$ python3 -q
>>> import numpy as np
>>> import numpy.linalg as la
>>> np.set_printoptions(precision=2, suppress=True, linewidth=200, sign=" ")
>>> B = np.array([[7, -4, 4], [5, -5, -3], [-1, 5, 7]])
>>> E = np.tril(B)
>>> E
array([[ 7,  0,  0],
       [ 5, -5,  0],
       [-1,  5,  7]])
>>> vec = np.array([2, -3, 1])
>>> a = np.maximum(E @ vec, 0)
>>> np.maximum(E @ vec, 0) - np.maximum(-E @ vec, 0)
array([ 14,  25, -10])
>>> np.maximum(E @ (3 * vec), 0)
array([ 42,  75,   0])
>>> np.flatnonzero(a > 1e-9)
array([ 0,  1])
>>> P = np.triu(np.array([[1, 1, 1], [1, 0, 2], [2, 2, 1]]), 1) + np.eye(3)
>>> B = P @ E @ la.inv(P)
>>> B
array([[ 11., -11.,  18.],
       [  3.,   2.,   7.],
       [ -1.,   6.,  -4.]])
>>> la.matrix_rank(B)
np.int64(3)
>>> np.poly(B)
array([  1.,  -9., -21., 245.])
>>> np.allclose(E @ E.T, E.T @ E)
False
>>> E @ E
array([[ 49,   0,   0],
       [ 10,  25,   0],
       [ 11,  10,  49]])
>>> (E + E.T) / 2
array([[ 7. ,  2.5, -0.5],
       [ 2.5, -5. ,  2.5],
       [-0.5,  2.5,  7. ]])
>>> evals, vecs = la.eig(E)
>>> np.sort(la.eigvals(E.T))
array([-5.,  7.,  7.])
>>> np.prod(evals)
np.float64(-245.0)
>>> np.sort(la.eigvals(E @ E))
array([ 25.,  49.,  49.])
>>> E @ vecs[:, 0] - evals[0] * vecs[:, 0]
array([ 0.,  0.,  0.])
>>> K = np.load("data.npy")
>>> K
array([[ 0, -2, -1],
       [ 2,  0,  0],
       [ 1,  0,  0]])
>>> np.unique(K.round(6), axis=0).shape
(3, 3)
>>> np.allclose(K[:-1].T @ la.lstsq(K[:-1].T, K[-1])[0], K[-1])
True
>>> np.argsort(-la.norm(K, axis=0).round(6), kind="stable")[:3]
array([ 0,  1,  2])
>>> la.cond(K) > 100
np.True_
>>> la.matrix_rank(K, rtol=0.1)
np.int64(2)
>>> round(la.norm(K, 2) / la.norm(K), 2)
np.float64(0.71)
>>> [round(float(x), 2) for x in la.svd(K, compute_uv=False)[:3]]
[2.24, 2.24, 0.0]
>>> u = np.array([0, 0, 0])
>>> np.convolve(K[0], u)
array([ 0,  0,  0,  0,  0])
>>> np.polyval(u, K[0])
array([ 0,  0,  0])
>>> np.array([np.convolve(row, u, "same") for row in K])
array([[ 0,  0,  0],
       [ 0,  0,  0],
       [ 0,  0,  0]])
>>> P = np.triu(np.array([[1, 3, 3], [0, 3, 3], [0, 1, 0]]), 1) + np.eye(3)
>>> B = P @ K @ la.inv(P)
>>> np.round(np.poly(B), 2) + 0
array([ 1.,  0.,  5.,  0.])
>>> round(float(la.det(B)), 2)
-0.0
>>> X = np.load("mat.npy")
>>> X
array([[ 0.,  0.,  2.,  1.],
       [ 0.,  0.,  1.,  1.],
       [ 2.,  1.,  0.,  0.],
       [ 1.,  1.,  0.,  0.]])
>>> vec = np.array([-1, -1, 1, 1])
>>> target = X @ vec
>>> target
array([ 3.,  2., -3., -2.])
>>> la.solve(X.T, X[2])
array([ 0.,  0.,  1.,  0.])
>>> la.solve(X, target)
array([-1., -1.,  1.,  1.])
>>> rng = np.random.default_rng(59)
>>> z = rng.permutation(3)
>>> B = E[:, z] * rng.choice([-1, 1], 3)
>>> B
array([[ 0,  7,  0],
       [ 0,  5, -5],
       [ 7, -1,  5]])
>>> U, _, vt = la.svd(E.T @ B)
>>> np.round(la.lstsq(E, B)[0], 2) + 0
array([[ 0.,  1.,  0.],
       [ 0.,  0.,  1.],
       [ 1.,  0.,  0.]])
>>> z
array([ 2,  0,  1])
>>> feats = np.array([[2.56, 0.86, 7.87],
...     [2.48, 0.76, 7.06],
...     [2.15, 2.34, 0.6],
...     [3.12, 2.05, 0.2],
...     [2.46, 1.6, 2.13],
...     [0.59, -3.05, 1.96],
...     [3.25, 1.63, 7.22],
...     [-0.13, -3.66, 2.28],
...     [2.8, 0.97, 8.18],
...     [2.01, 2.48, 0.28],
...     [2.18, -0.83, 6.9],
...     [3.1, 0.83, 8.09],
...     [-0.95, -3.58, 2.76],
...     [-0.29, -3.46, 0.45]])
>>> feats
array([[ 2.56,  0.86,  7.87],
       [ 2.48,  0.76,  7.06],
       [ 2.15,  2.34,  0.6 ],
       [ 3.12,  2.05,  0.2 ],
       [ 2.46,  1.6 ,  2.13],
       [ 0.59, -3.05,  1.96],
       [ 3.25,  1.63,  7.22],
       [-0.13, -3.66,  2.28],
       [ 2.8 ,  0.97,  8.18],
       [ 2.01,  2.48,  0.28],
       [ 2.18, -0.83,  6.9 ],
       [ 3.1 ,  0.83,  8.09],
       [-0.95, -3.58,  2.76],
       [-0.29, -3.46,  0.45]])
>>> cov = np.cov(feats, rowvar=False)
>>> np.corrcoef(feats.T)
array([[ 1.  ,  0.89,  0.48],
       [ 0.89,  1.  ,  0.17],
       [ 0.48,  0.17,  1.  ]])
>>> feats.std(axis=0)
array([ 1.35,  2.27,  3.18])
>>> np.argwhere(np.triu(np.abs(np.corrcoef(feats.T)) > 0.8, 1))
array([[ 0,  1]])
>>> W0 = np.vander(np.arange(4) - 1, 4, increasing=True)
>>> W0
array([[ 1, -1,  1, -1],
       [ 1,  0,  0,  0],
       [ 1,  1,  1,  1],
       [ 1,  2,  4,  8]])
>>> u, v = W0[2], W0[0]
>>> u @ v
np.int64(0)
>>> pr = (u @ v) / (u @ u) * u
>>> v - pr
array([ 1., -1.,  1., -1.])
